% python3 -q
>>> import numpy as np
>>> np.set_printoptions(precision=1, suppress=True, linewidth=200, sign=" ")
>>> m1 = np.load("case13.npy")
>>> m1
array([[ 0.6,  1.6,  0.5, -1.8, -0.2,  1.2, -1.6],
       [ 1.6,  0.2,  1.3,  0. ,  1.4,  4.2,  1. ],
       [-1.2,  0.3,  0.8,  1.2,  1. ,  2.7,  2.1],
       [ 1.9,  0.5,  0.9,  0.2,  0.7,  2.7,  1.2],
       [-1.6, -1.8,  0.1,  1.4,  0.2,  0.4, -2. ],
       [-0.2, -1.2,  1.1,  0.9, -0.1,  2.7, -0.5],
       [-1.2,  1.2, -2.3, -0.2, -0.8, -6.5, -0.5],
       [ 1.1, -1.1, -0.4,  0.7, -0.2, -1. , -0.2],
       [ 1.1, -0.4, -2.4, -0.2,  0.4, -7.1, -1.2],
       [ 0. , -0.2, -0.8, -1.9, -0.6, -2.1, -0.4],
       [-1.7,  0.8, -0.1, -2. ,  0. ,  0.1, -0.4],
       [ 1.5, -1.2, -0.4, -1.1,  0.1, -1.5,  0.9],
       [ 0.3,  0.5, -1. ,  0.2,  0.7, -2.9, -0.2],
       [-0.1,  0.2, -1.4, -1. , -0.1, -4.2, -1. ],
       [ 0. ,  1.4,  0.6,  0.7,  0. ,  1.4,  0.3],
       [-0.3,  0.2, -0.9,  0.8, -0.2, -2.5, -2. ],
       [-1.1,  1.1, -0.8, -0.2, -0.1, -2.3,  0.4],
       [-0.9,  0.7, -0.5, -0.2, -0.4, -1.4, -0.2],
       [-0.9,  0.5,  0.5, -2.4,  0.7,  1.2, -0.9],
       [-1.5,  1.1, -2.1, -1.6, -0.5, -6.7, -0.2],
       [-0.7, -1.5, -0.6,  0.7,  1.9, -1.7,  1.2],
       [ 0.6,  0.9, -1. , -2.9,  0.1, -2.9, -0.9],
       [-0.1, -1.5,  1. ,  0.2, -0.1,  2.9,  0.1],
       [ 1.6, -2.5, -0.9, -0.7,  1.1, -3. , -0.8],
       [ 0.3,  0.1, -1.8,  0.4,  1.2, -5.3, -1. ],
       [-0.8,  0. , -0.9,  0.7,  0.1, -2.6, -0.5]])
>>> def softmax(z):
...     e = np.exp(z - z.max(axis=-1, keepdims=True))
...     return e / e.sum(axis=-1, keepdims=True)
... 
>>> np.round(softmax(m1[13]), 1) + 0
array([ 0.2,  0.3,  0.1,  0.1,  0.2,  0. ,  0.1])
>>> S = m1 @ m1.T / np.sqrt(7)
>>> softmax(S).round(6).argmax(axis=1)
array([  0,   1,   2,   1,   4,   1,  19,   8,   8,  19,  10,   8,   8,   8,   1,   8,  19,  19,  18,  19,   8,  19,   1,   8,   8,   8])
>>> basis = m1[[1, 11]].astype(float)
>>> for _ in range(4):
...     idx = np.linalg.norm(m1[:, None] - basis, axis=-1).argmin(axis=1)
...     basis = np.array([m1[idx == j].mean(axis=0) for j in range(2)])
... 
>>> idx
array([ 0,  0,  0,  0,  0,  0,  1,  1,  1,  1,  0,  1,  1,  1,  0,  1,  1,  1,  0,  1,  1,  1,  0,  1,  1,  1])
>>> basis[1] - basis[0]
array([ 0.2, -0.1, -1.8, -0.2, -0.2, -5.3, -0.3])
>>> blk = np.stack([m1, 2 * m1, m1[::-1]])
>>> np.linalg.matrix_rank(blk)
array([ 7,  7,  7])
>>> dist = np.linalg.norm(m1[:, None] - m1[None], axis=-1)
>>> dist[:5, :5]
array([[ 0. ,  5. ,  5.6,  4.2,  5.3],
       [ 5. ,  0. ,  3.6,  1.8,  6.5],
       [ 5.6,  3.6,  0. ,  3.4,  5.3],
       [ 4.2,  1.8,  3.4,  0. ,  5.9],
       [ 5.3,  6.5,  5.3,  5.9,  0. ]])
>>> np.linalg.norm(m1 - m1.mean(axis=0), axis=1)
array([ 3.8,  6.3,  5.3,  5. ,  3.8,  4.6,  5.8,  2. ,  6.3,  2. ,  2.9,  2.4,  1.9,  3.2,  3.4,  2.5,  2. ,  1.3,  3.6,  6.1,  3. ,  3.3,  4.8,  3.6,  4.5,  1.9])
>>> (dist + 1e9 * np.eye(26)).round(6).argmin(axis=1)
array([ 18,   3,  14,   1,   5,  22,  19,  11,  24,  21,  18,   7,  25,  12,   3,  25,  17,  16,  10,   6,  25,   9,   5,  11,  13,  12])
>>> np.unravel_index(dist.round(6).argmax(), dist.shape)
(np.int64(1), np.int64(19))
>>> dist.shape
(26, 26)
>>> dist[15]
array([ 5. ,  8.1,  7. ,  6.8,  4. ,  5.9,  4.8,  3.1,  5.3,  3.2,  4.5,  4.3,  2.2,  2.7,  4.9,  0. ,  2.9,  2.5,  5.3,  5.5,  4.3,  4.1,  6.4,  4.1,  3.5,  1.6])
>>> P = m1 @ np.linalg.solve(m1.T @ m1, m1.T)
>>> np.round(P @ m1[:, 1], 1) + 0
array([ 1.6,  0.2,  0.3,  0.5, -1.8, -1.2,  1.2, -1.1, -0.4, -0.2,  0.8, -1.2,  0.5,  0.2,  1.4,  0.2,  1.1,  0.7,  0.5,  1.1, -1.5,  0.9, -1.5, -2.5,  0.1,  0. ])
>>> np.round(np.linalg.eigvalsh(P), 1) + 0
array([ 0.,  0.,  0.,  0.,  0.,  0.,  0.,  0.,  0.,  0.,  0.,  0.,  0.,  0.,  0.,  0.,  0.,  0.,  0.,  1.,  1.,  1.,  1.,  1.,  1.,  1.])
>>> K = np.load("w.npy")
>>> K
array([[   5,    6,    7,    8,    9,   10,   11,   12],
       [  13,   14,   15,   16,   17,   18,   19,   20],
       [  21,   22,   23,   24,   25,   26,   27,   28],
       [  29,   30,   31,   32,   33,   34,   35,   36],
       [  37,   38,   39,   40,   41,   42,   43,   44],
       [  45,   46,   47,   48,   49,   50,   51,   52],
       [  53,   54,   55,   56,   57,   58,   59,   60],
       [  61,   62,   63,   64,   65,   66,   67,   68],
       [  69,   70,   71,   72,   73,   74,   75,   76],
       [  77,   78,   79,   80,   81,   82,   83,   84],
       [  85,   86,   87,   88,   89,   90,   91,   92],
       [  93,   94,   95,   96,   97,   98,   99,  100],
       [ 101,  102,  103,  104,  105,  106,  107,  108]])
>>> # looks like rank 2
>>> Uu, s, VT = np.linalg.svd(K)
>>> evecs = VT[:(s > 1e-8).sum()]
>>> rng = np.random.default_rng(262)
>>> x = K[4] + 4 * K[11] + rng.integers(2) * np.eye(8)[5]
>>> x
array([ 409.,  414.,  419.,  424.,  429.,  435.,  439.,  444.])
>>> np.diag(evecs.T @ evecs)
array([ 0.4,  0.3,  0.2,  0.1,  0.1,  0.2,  0.3,  0.4])
>>> round(np.linalg.norm(x - evecs.T @ evecs @ x), 1)
np.float64(0.9)
>>> np.round(evecs.T @ evecs, 1) + 0
array([[ 0.4,  0.3,  0.2,  0.2,  0.1,  0. , -0.1, -0.2],
       [ 0.3,  0.3,  0.2,  0.2,  0.1,  0. ,  0. , -0.1],
       [ 0.2,  0.2,  0.2,  0.1,  0.1,  0.1,  0. ,  0. ],
       [ 0.2,  0.2,  0.1,  0.1,  0.1,  0.1,  0.1,  0.1],
       [ 0.1,  0.1,  0.1,  0.1,  0.1,  0.1,  0.2,  0.2],
       [ 0. ,  0. ,  0.1,  0.1,  0.1,  0.2,  0.2,  0.2],
       [-0.1,  0. ,  0. ,  0.1,  0.2,  0.2,  0.3,  0.3],
       [-0.2, -0.1,  0. ,  0.1,  0.2,  0.2,  0.3,  0.4]])
>>> np.linalg.matrix_rank(np.vstack([K, x]))
np.int64(3)
>>> round(float(np.trace(np.linalg.pinv(K) @ K)), 1)
2.0
>>> Uu, s, VT = np.linalg.svd(K)
>>> np.argmax(s[:-1] / (s[1:] + 1e-6)) + 1
np.int64(2)
>>> M2 = Uu[:, :2] @ np.diag(s[:2]) @ VT[:2]
>>> round(float(np.linalg.norm(K - M2, 2)), 1), np.round(s[2], 1)
(0.0, np.float64(0.0))
>>> M2
array([[   5.,    6.,    7.,    8.,    9.,   10.,   11.,   12.],
       [  13.,   14.,   15.,   16.,   17.,   18.,   19.,   20.],
       [  21.,   22.,   23.,   24.,   25.,   26.,   27.,   28.],
       [  29.,   30.,   31.,   32.,   33.,   34.,   35.,   36.],
       [  37.,   38.,   39.,   40.,   41.,   42.,   43.,   44.],
       [  45.,   46.,   47.,   48.,   49.,   50.,   51.,   52.],
       [  53.,   54.,   55.,   56.,   57.,   58.,   59.,   60.],
       [  61.,   62.,   63.,   64.,   65.,   66.,   67.,   68.],
       [  69.,   70.,   71.,   72.,   73.,   74.,   75.,   76.],
       [  77.,   78.,   79.,   80.,   81.,   82.,   83.,   84.],
       [  85.,   86.,   87.,   88.,   89.,   90.,   91.,   92.],
       [  93.,   94.,   95.,   96.,   97.,   98.,   99.,  100.],
       [ 101.,  102.,  103.,  104.,  105.,  106.,  107.,  108.]])
>>> np.linalg.matrix_rank(K, rtol=0.05)
np.int64(1)
>>> M2 = K / np.sqrt((K ** 2).mean(axis=1, keepdims=True))
>>> K - K.mean(axis=1, keepdims=True)
array([[-3.5, -2.5, -1.5, -0.5,  0.5,  1.5,  2.5,  3.5],
       [-3.5, -2.5, -1.5, -0.5,  0.5,  1.5,  2.5,  3.5],
       [-3.5, -2.5, -1.5, -0.5,  0.5,  1.5,  2.5,  3.5],
       [-3.5, -2.5, -1.5, -0.5,  0.5,  1.5,  2.5,  3.5],
       [-3.5, -2.5, -1.5, -0.5,  0.5,  1.5,  2.5,  3.5],
       [-3.5, -2.5, -1.5, -0.5,  0.5,  1.5,  2.5,  3.5],
       [-3.5, -2.5, -1.5, -0.5,  0.5,  1.5,  2.5,  3.5],
       [-3.5, -2.5, -1.5, -0.5,  0.5,  1.5,  2.5,  3.5],
       [-3.5, -2.5, -1.5, -0.5,  0.5,  1.5,  2.5,  3.5],
       [-3.5, -2.5, -1.5, -0.5,  0.5,  1.5,  2.5,  3.5],
       [-3.5, -2.5, -1.5, -0.5,  0.5,  1.5,  2.5,  3.5],
       [-3.5, -2.5, -1.5, -0.5,  0.5,  1.5,  2.5,  3.5],
       [-3.5, -2.5, -1.5, -0.5,  0.5,  1.5,  2.5,  3.5]])
>>> A = np.load("m.npy")
>>> A
array([[-2, -3, -2, -3, -2, -3],
       [ 0, -2,  0, -2,  0, -2],
       [ 1,  1,  1,  1,  1,  1],
       [-2, -3, -2, -3, -2, -3],
       [ 0, -2,  0, -2,  0, -2],
       [ 1,  1,  1,  1,  1,  1]])
>>> # rows 0 and 3 are equal
>>> round(np.abs(np.linalg.eigvals(A)).max(), 1)
np.float64(5.0)
>>> (A - A.T) / 2
array([[ 0. , -1.5, -1.5, -0.5, -1. , -2. ],
       [ 1.5,  0. , -0.5,  0.5,  1. , -1.5],
       [ 1.5,  0.5,  0. ,  1.5,  0.5,  0. ],
       [ 0.5, -0.5, -1.5,  0. ,  0. , -2. ],
       [ 1. , -1. , -0.5,  0. ,  0. , -1.5],
       [ 2. ,  1.5,  0. ,  2. ,  1.5,  0. ]])
>>> (A + A.T) / 2
array([[-2. , -1.5, -0.5, -2.5, -1. , -1. ],
       [-1.5, -2. ,  0.5, -2.5, -1. , -0.5],
       [-0.5,  0.5,  1. , -0.5,  0.5,  1. ],
       [-2.5, -2.5, -0.5, -3. , -2. , -1. ],
       [-1. , -1. ,  0.5, -2. ,  0. , -0.5],
       [-1. , -0.5,  1. , -1. , -0.5,  1. ]])
>>> np.round(np.sort(np.abs(np.linalg.eigvals(A))), 1) + 0
array([ 0.,  0.,  0.,  0.,  0.,  5.])
>>> np.allclose(A, A.T)
False
>>> A @ A
array([[ 5, 20,  5, 20,  5, 20],
       [ 2,  8,  2,  8,  2,  8],
       [-2, -8, -2, -8, -2, -8],
       [ 5, 20,  5, 20,  5, 20],
       [ 2,  8,  2,  8,  2,  8],
       [-2, -8, -2, -8, -2, -8]])
>>> r = np.linalg.matrix_rank(A)
>>> r
np.int64(2)
>>> ns = np.linalg.svd(A)[2][r:].T
>>> [int(np.linalg.matrix_rank(A[:, :j + 1])) for j in range(6)]
[1, 2, 2, 2, 2, 2]
>>> np.round(ns @ ns.T, 1) + 0
array([[ 0.7,  0. , -0.3,  0. , -0.3,  0. ],
       [ 0. ,  0.7,  0. , -0.3,  0. , -0.3],
       [-0.3,  0. ,  0.7,  0. , -0.3,  0. ],
       [ 0. , -0.3,  0. ,  0.7,  0. , -0.3],
       [-0.3,  0. , -0.3,  0. ,  0.7,  0. ],
       [ 0. , -0.3,  0. , -0.3,  0. ,  0.7]])
>>> Uu, s, VT = np.linalg.svd(A)
>>> np.argmax(s[:-1] / (s[1:] + 1e-6)) + 1
np.int64(2)
>>> M2 = Uu[:, :2] @ np.diag(s[:2]) @ VT[:2]
>>> np.round(np.abs(A - M2).max(), 1)
np.float64(0.0)
>>> np.linalg.matrix_rank(A, rtol=0.05)
np.int64(2)
>>> np.round(np.linalg.norm(A - M2, 2), 1), round(s[2], 1)
(np.float64(0.0), np.float64(0.0))
>>> round(float(np.linalg.norm(A - M2) / np.linalg.norm(A)), 1)
0.0
>>> Q, _ = np.linalg.qr(np.array([[-0.5, 0.0, 0.2, -0.1],
...     [0.8, 1.1, 0.3, -1.4],
...     [-0.3, 0.1, -0.6, -0.4],
...     [-0.6, 0.9, 0.4, 1.7],
...     [-0.9, 0.6, 0.2, -0.3],
...     [0.3, -1.2, 0.6, -0.3],
...     [0.2, -0.1, 0.2, -1.9],
...     [0.2, 0.1, 0.6, 0.0],
...     [-0.2, 0.9, -0.2, 1.5],
...     [-1.1, -0.2, -0.6, 0.1],
...     [-0.4, 1.8, -0.6, 0.2],
...     [-0.7, 0.1, 1.0, 0.6]]))
>>> W0 = Q @ Q.T
>>> W0.round(1) + 0
array([[ 0.1,  0. ,  0. ,  0. ,  0.2,  0. ,  0.1,  0. , -0.1,  0.1,  0. ,  0.2],
       [ 0. ,  0.6, -0.1, -0.1,  0. , -0.1,  0.3,  0.1,  0. , -0.3,  0.2,  0. ],
       [ 0. , -0.1,  0.2, -0.1,  0.1, -0.1,  0.1, -0.1,  0. ,  0.2,  0.1, -0.1],
       [ 0. , -0.1, -0.1,  0.4,  0.1, -0.1, -0.2,  0.1,  0.2, -0.1,  0.1,  0.3],
       [ 0.2,  0. ,  0.1,  0.1,  0.4, -0.1,  0.2,  0. , -0.1,  0.2,  0.1,  0.3],
       [ 0. , -0.1, -0.1, -0.1, -0.1,  0.2,  0. ,  0.1, -0.1, -0.1, -0.3,  0.1],
       [ 0.1,  0.3,  0.1, -0.2,  0.2,  0. ,  0.4,  0. , -0.3,  0. ,  0. ,  0. ],
       [ 0. ,  0.1, -0.1,  0.1,  0. ,  0.1,  0. ,  0.1,  0. , -0.2, -0.1,  0.2],
       [-0.1,  0. ,  0. ,  0.2, -0.1, -0.1, -0.3,  0. ,  0.3, -0.1,  0.2,  0. ],
       [ 0.1, -0.3,  0.2, -0.1,  0.2, -0.1,  0. , -0.2, -0.1,  0.5,  0.1,  0. ],
       [ 0. ,  0.2,  0.1,  0.1,  0.1, -0.3,  0. , -0.1,  0.2,  0.1,  0.5, -0.1],
       [ 0.2,  0. , -0.1,  0.3,  0.3,  0.1,  0. ,  0.2,  0. ,  0. , -0.1,  0.5]])
>>> # projection: eigenvalues are 0 or 1
>>> ev, evecs = np.linalg.eigh(W0)
>>> np.round(np.linalg.eigvalsh(W0 @ W0), 1) + 0
array([ 0.,  0.,  0.,  0.,  0.,  0.,  0.,  0.,  1.,  1.,  1.,  1.])
>>> (ev > 1e-8).sum(), (ev < -1e-8).sum()
(np.int64(4), np.int64(0))
>>> ev.sum(), np.trace(W0)
(np.float64(4.0), np.float64(4.0))
>>> np.round(np.linalg.svd(W0, compute_uv=False), 1) + 0
array([ 1.,  1.,  1.,  1.,  0.,  0.,  0.,  0.,  0.,  0.,  0.,  0.])
